% ipython --no-banner

In [1]: import numpy as np

In [2]: import numpy.linalg as la

In [3]: np.set_printoptions(precision=3, suppress=True, linewidth=200, floatmode="fixed")

In [4]: E = np.load("case4.npy")

In [5]: E
Out[5]: 
array([[-1.715, -1.126,  0.820,  1.823,  1.376, -0.874,  1.932, -1.418,  2.322,  0.707,  1.582],
       [-1.236, -0.441,  0.168, -1.864, -2.483,  1.357, -0.103, -1.114,  2.850, -0.980, -1.198],
       [-0.452, -2.993, -0.194,  1.488,  2.634,  1.804, -0.353, -0.722, -1.067, -1.061,  0.695],
       [ 2.731,  0.037, -1.587, -0.232,  0.398,  1.205,  1.018, -2.601, -1.659,  1.416, -0.894],
       [ 0.888, -0.048, -1.441, -0.216,  0.232, -0.838, -1.944,  3.544, -1.626,  0.847, -1.276],
       [ 0.822,  2.796, -0.255, -0.851, -1.909, -0.745, -2.322, -0.292, -0.169, -1.523, -1.922],
       [-1.432,  0.533, -1.035, -0.748,  0.217,  0.749,  0.818,  1.406,  4.134, -0.782, -0.284],
       [ 1.183, -0.180,  0.753, -0.399,  2.248, -0.703,  0.768, -3.497, -0.286,  0.016,  2.096],
       [ 0.012,  1.022,  0.131, -0.141,  1.136, -0.588,  0.567, -1.477,  2.711,  1.303, -3.276],
       [-0.322, -0.704,  0.308,  0.752, -0.079, -2.131,  2.904,  3.184, -0.724,  0.110, -0.302],
       [ 0.466,  0.162, -1.054, -1.014, -2.303, -0.458,  3.002, -1.133,  0.815,  2.376,  0.704],
       [ 2.069,  0.108,  2.634,  1.637,  1.180,  0.913, -2.642, -0.655, -0.135, -0.532,  1.074],
       [ 0.971,  1.939,  2.981, -0.540,  0.513, -0.353,  3.001,  0.078,  1.218, -0.441, -0.197],
       [ 0.411,  0.036, -0.249,  2.640, -1.408,  1.389,  0.428,  2.169,  0.997, -1.264, -2.532],
       [-1.347,  0.771, -0.568, -0.221, -3.534,  2.325,  0.054,  1.351,  0.132,  1.569, -0.134],
       [-2.723,  2.642,  1.653, -0.936, -0.467,  1.522, -0.457,  1.272,  0.745,  0.417,  1.380],
       [-1.923,  0.312, -2.770,  1.731,  0.841, -2.118,  0.043, -1.388, -0.326, -0.011, -1.819],
       [ 2.077,  0.323, -0.921, -0.245, -3.202, -0.409, -2.146, -1.728, -0.452, -0.471,  1.112],
       [ 3.128, -0.290, -0.159,  2.086, -0.680,  0.573, -2.015,  2.177, -0.493, -0.861,  0.424],
       [ 0.582, -0.447,  1.269,  0.846,  1.809,  1.353, -1.977, -0.790,  1.269,  0.829, -3.193],
       [-0.494,  1.537,  1.210, -0.734,  0.502, -0.047,  3.340, -1.989, -0.143,  1.332, -1.797],
       [-0.792, -2.149, -0.209, -1.492, -0.746, -1.145, -1.133,  3.478,  1.256, -0.575, -0.572],
       [ 0.534,  2.854, -1.576,  1.360,  0.776,  0.615,  2.357, -1.574, -1.256,  1.236,  0.342],
       [-1.718,  1.868, -0.663,  0.924,  0.078,  0.428, -0.884,  1.809,  0.713, -1.254, -3.307],
       [-0.229, -2.347, -2.480, -0.455,  1.660,  2.474,  0.705, -1.017, -1.035,  0.753,  1.016],
       [-1.675,  2.346,  0.831,  0.649,  0.409, -2.672,  1.797, -1.124,  1.782,  0.761,  0.164],
       [ 2.958,  0.365,  0.522, -0.880,  1.080, -0.265,  0.044,  1.532, -0.937,  2.196, -2.405],
       [ 1.390, -0.838,  1.621, -0.450,  0.865,  0.201,  1.756,  1.923, -2.840,  1.593, -1.167],
       [ 1.346, -2.357, -1.417,  0.200, -0.063, -0.494, -2.057, -0.589, -1.400, -2.081,  2.114],
       [ 0.939, -0.599,  1.111,  0.721, -1.361,  2.869, -1.634,  0.279, -2.045,  0.872,  2.058],
       [ 0.137,  2.223,  1.657, -2.682,  1.396,  0.586,  0.985,  1.858, -0.759, -0.400, -1.629],
       [-2.917,  2.348, -0.164, -1.765, -1.041, -0.867, -0.249, -0.271, -1.747, -1.479, -0.793],
       [-1.339, -0.839,  0.757,  0.255,  0.882,  0.703, -3.830, -0.166, -1.222, -0.548, -2.025],
       [-1.942, -1.249,  0.339,  2.027, -0.510, -0.055, -1.722, -2.613, -2.257, -0.536,  0.102],
       [ 0.148, -0.975, -1.822, -1.997, -0.131,  1.232, -1.242, -1.129,  2.262,  1.039, -2.485],
       [ 1.037,  1.823, -1.044, -1.303,  0.457,  0.260,  2.924,  0.315,  1.685,  1.277, -2.102],
       [ 0.857,  1.820, -0.317, -0.619,  0.229,  2.546,  0.022, -2.720, -0.298, -2.529,  0.230]])

In [6]: P = E @ la.solve(E.T @ E, E.T)

In [7]: P @ E[:, 9]
Out[7]: 
array([ 0.707, -0.980, -1.061,  1.416,  0.847, -1.523, -0.782,  0.016,  1.303,  0.110,  2.376, -0.532, -0.441, -1.264,  1.569,  0.417, -0.011, -0.471, -0.861,  0.829,  1.332, -0.575,  1.236, -1.254,
        0.753,  0.761,  2.196,  1.593, -2.081,  0.872, -0.400, -1.479, -0.548, -0.536,  1.039,  1.277, -2.529])

In [8]: round(np.trace(P), 3)
Out[8]: np.float64(11.0)
